In [1]: import numpy as np

In [2]: np.set_printoptions(precision=3, suppress=True, linewidth=140)

In [3]: A = np.load("block7.npy")

In [4]: A
Out[4]: 
array([[ 1.763, -0.117,  1.018, -0.88 ,  1.474,  1.125,  0.024,  0.017,  0.496, -1.739,  1.39 , -1.042],
       [-0.117, -0.457, -0.407,  0.063,  0.656, -1.544,  0.452,  0.248,  0.919, -3.07 ,  0.828,  0.81 ],
       [ 1.018, -0.407, -1.927, -0.681, -0.213, -0.218, -0.265,  0.06 ,  0.067,  0.669,  0.604, -0.209],
       [-0.88 ,  0.063, -0.681, -0.238, -1.976,  0.808, -1.697,  1.388,  0.304, -1.378,  0.788, -0.052],
       [ 1.474,  0.656, -0.213, -1.976, -0.384, -0.453,  0.068,  1.433, -0.25 ,  0.326, -0.668,  1.071],
       [ 1.125, -1.544, -0.218,  0.808, -0.453,  1.719,  0.701,  0.618,  0.749, -0.267, -1.099, -0.485],
       [ 0.024,  0.452, -0.265, -1.697,  0.068,  0.701, -0.415, -0.289, -2.792, -1.711,  0.312, -0.892],
       [ 0.017,  0.248,  0.06 ,  1.388,  1.433,  0.618, -0.289,  0.067, -1.459,  0.318,  1.045,  2.474],
       [ 0.496,  0.919,  0.067,  0.304, -0.25 ,  0.749, -2.792, -1.459,  1.26 ,  0.015, -0.27 ,  0.371],
       [-1.739, -3.07 ,  0.669, -1.378,  0.326, -0.267, -1.711,  0.318,  0.015,  0.319,  0.04 , -0.414],
       [ 1.39 ,  0.828,  0.604,  0.788, -0.668, -1.099,  0.312,  1.045, -0.27 ,  0.04 ,  2.186, -0.554],
       [-1.042,  0.81 , -0.209, -0.052,  1.071, -0.485, -0.892,  2.474,  0.371, -0.414, -0.554, -0.894]])

In [5]: f, g = A[1], A[2]

In [6]: print(round(f @ g, 3))
-0.761

In [7]: round(float(f @ f), 3)
Out[7]: 15.083

In [8]: pr = (f @ g) / (f @ f) * f

In [9]: np.linalg.matrix_rank(np.outer(f, g))
Out[9]: np.int64(1)

In [10]: g - pr
Out[10]: array([ 1.012, -0.43 , -1.948, -0.678, -0.18 , -0.296, -0.242,  0.073,  0.113,  0.514,  0.646, -0.168])

In [11]: round((g - pr) @ f, 3)
Out[11]: np.float64(0.0)

In [12]: pr
Out[12]: array([ 0.006,  0.023,  0.021, -0.003, -0.033,  0.078, -0.023, -0.013, -0.046,  0.155, -0.042, -0.041])

In [13]: np.allclose(A @ A.T, A.T @ A)
Out[13]: True

In [14]: np.round(np.trace(A), 3)
Out[14]: np.float64(2.999)

In [15]: A.inv()
---------------------------------------------------------------------------
AttributeError                            Traceback (most recent call last)
Cell In[15], line 1
----> 1 A.inv()

AttributeError: 'numpy.ndarray' object has no attribute 'inv'

In [16]: (A + A.T) / 2
Out[16]: 
array([[ 1.763, -0.117,  1.018, -0.88 ,  1.474,  1.125,  0.024,  0.017,  0.496, -1.739,  1.39 , -1.042],
       [-0.117, -0.457, -0.407,  0.063,  0.656, -1.544,  0.452,  0.248,  0.919, -3.07 ,  0.828,  0.81 ],
       [ 1.018, -0.407, -1.927, -0.681, -0.213, -0.218, -0.265,  0.06 ,  0.067,  0.669,  0.604, -0.209],
       [-0.88 ,  0.063, -0.681, -0.238, -1.976,  0.808, -1.697,  1.388,  0.304, -1.378,  0.788, -0.052],
       [ 1.474,  0.656, -0.213, -1.976, -0.384, -0.453,  0.068,  1.433, -0.25 ,  0.326, -0.668,  1.071],
       [ 1.125, -1.544, -0.218,  0.808, -0.453,  1.719,  0.701,  0.618,  0.749, -0.267, -1.099, -0.485],
       [ 0.024,  0.452, -0.265, -1.697,  0.068,  0.701, -0.415, -0.289, -2.792, -1.711,  0.312, -0.892],
       [ 0.017,  0.248,  0.06 ,  1.388,  1.433,  0.618, -0.289,  0.067, -1.459,  0.318,  1.045,  2.474],
       [ 0.496,  0.919,  0.067,  0.304, -0.25 ,  0.749, -2.792, -1.459,  1.26 ,  0.015, -0.27 ,  0.371],
       [-1.739, -3.07 ,  0.669, -1.378,  0.326, -0.267, -1.711,  0.318,  0.015,  0.319,  0.04 , -0.414],
       [ 1.39 ,  0.828,  0.604,  0.788, -0.668, -1.099,  0.312,  1.045, -0.27 ,  0.04 ,  2.186, -0.554],
       [-1.042,  0.81 , -0.209, -0.052,  1.071, -0.485, -0.892,  2.474,  0.371, -0.414, -0.554, -0.894]])

In [17]: np.linalg.determinant(A)
---------------------------------------------------------------------------
AttributeError                            Traceback (most recent call last)
Cell In[17], line 1
----> 1 np.linalg.determinant(A)

AttributeError: module 'numpy.linalg' has no attribute 'determinant'

In [18]: blk = np.stack([A, 3 * A, A[::-1]])

In [19]: np.linalg.matrix_rank(blk.reshape(3, -1))
Out[19]: np.int64(2)

In [20]: np.linalg.norm(blk, axis=(1, 2))
Out[20]: array([12.45 , 37.351, 12.45 ])

In [21]: np.einsum("bij,cij->bc", blk, blk)
Out[21]: 
array([[ 155.011,  465.032,    3.134],
       [ 465.032, 1395.096,    9.403],
       [   3.134,    9.403,  155.011]])
